In [1]: import numpy as np

In [2]: np.set_printoptions(suppress=True, linewidth=120)

In [3]: rd = lambda a: np.round(a, 2) + 0

In [4]: J = np.load("data.npy")

In [5]: J
Out[5]: 
array([[3., 1., 1., 1.],
       [1., 3., 1., 1.],
       [1., 1., 3., 1.],
       [1., 1., 1., 3.]])

In [6]: # symmetric

In [7]: ev, vecs = np.linalg.eig(J)

In [8]: rd(np.sort(np.linalg.eigvals(J @ J)))
Out[8]: array([ 4.,  4.,  4., 36.])

In [9]: rd(np.sort(np.linalg.eigvals(np.linalg.inv(J))))
Out[9]: array([0.17, 0.5 , 0.5 , 0.5 ])

In [10]: vec = np.ones(4)

In [11]: for _ in range(7):
    ...:     vec = J @ vec
    ...:     vec /= np.linalg.norm(vec)
    ...:     print(round(vec @ J @ vec, 2))
    ...: 
6.0
6.0
6.0
6.0
6.0
6.0
6.0

In [12]: vec
Out[12]: array([0.5, 0.5, 0.5, 0.5])

In [13]: Y = J[0, 0] * J[1:] - np.outer(J[1:, 0], J[0])

In [14]: Y
Out[14]: 
array([[0., 8., 2., 2.],
       [0., 2., 8., 2.],
       [0., 2., 2., 8.]])

In [15]: np.linalg.matrix_rank(Y), np.linalg.matrix_rank(J)
Out[15]: (np.int64(3), np.int64(4))

In [16]: np.flatnonzero(~Y.round(6).any(axis=1))
Out[16]: array([], dtype=int64)

In [17]: F = np.load("out5.npy")

In [18]: F
Out[18]: 
array([[ 0, -3,  0,  0,  0,  0],
       [-1, -3,  0,  0,  0,  0],
       [ 4, -3,  0,  0,  0,  0],
       [ 0,  0,  0, -3,  0,  0],
       [ 0,  0, -1, -3,  0,  0],
       [ 0,  0,  4, -3,  0,  0],
       [ 0,  0,  0,  0,  0, -3],
       [ 0,  0,  0,  0, -1, -3],
       [ 0,  0,  0,  0,  4, -3]])

In [19]: Y = np.c_[F[:, :3] @ np.array([[1, 2, 1], [2, 1, 1], [0, 2, 0]]), np.array([2, -3, 1, 1, -1, -3, 3, 3, 0])]

In [20]: Y
Out[20]: 
array([[-6, -3, -3,  2],
       [-7, -5, -4, -3],
       [-2,  5,  1,  1],
       [ 0,  0,  0,  1],
       [ 0, -2,  0, -1],
       [ 0,  8,  0, -3],
       [ 0,  0,  0,  3],
       [ 0,  0,  0,  3],
       [ 0,  0,  0,  0]])

In [21]: np.linalg.matrix_rank(np.c_[F, Y])
Out[21]: np.int64(7)

In [22]: rng = np.random.default_rng(14947)

In [23]: lab = rng.permutation(6)

In [24]: Y = F[:, lab] * rng.choice([-1, 1], 6)

In [25]: Y
Out[25]: 
array([[ 0,  0,  0,  3,  0,  0],
       [ 0,  0,  0,  3,  0,  1],
       [ 0,  0,  0,  3,  0, -4],
       [ 3,  0,  0,  0,  0,  0],
       [ 3,  0,  0,  0,  1,  0],
       [ 3,  0,  0,  0, -4,  0],
       [ 0,  0,  3,  0,  0,  0],
       [ 0, -1,  3,  0,  0,  0],
       [ 0,  4,  3,  0,  0,  0]])

In [26]: left, _, Vt = np.linalg.svd(F.T @ Y)

In [27]: lab
Out[27]: array([3, 4, 5, 1, 2, 0])

In [28]: rd(left @ Vt)
Out[28]: 
array([[ 0.,  0.,  0.,  0.,  0., -1.],
       [ 0.,  0.,  0., -1.,  0.,  0.],
       [ 0.,  0.,  0.,  0., -1.,  0.],
       [-1.,  0.,  0.,  0.,  0.,  0.],
       [ 0.,  1.,  0.,  0.,  0.,  0.],
       [ 0.,  0., -1.,  0.,  0.,  0.]])
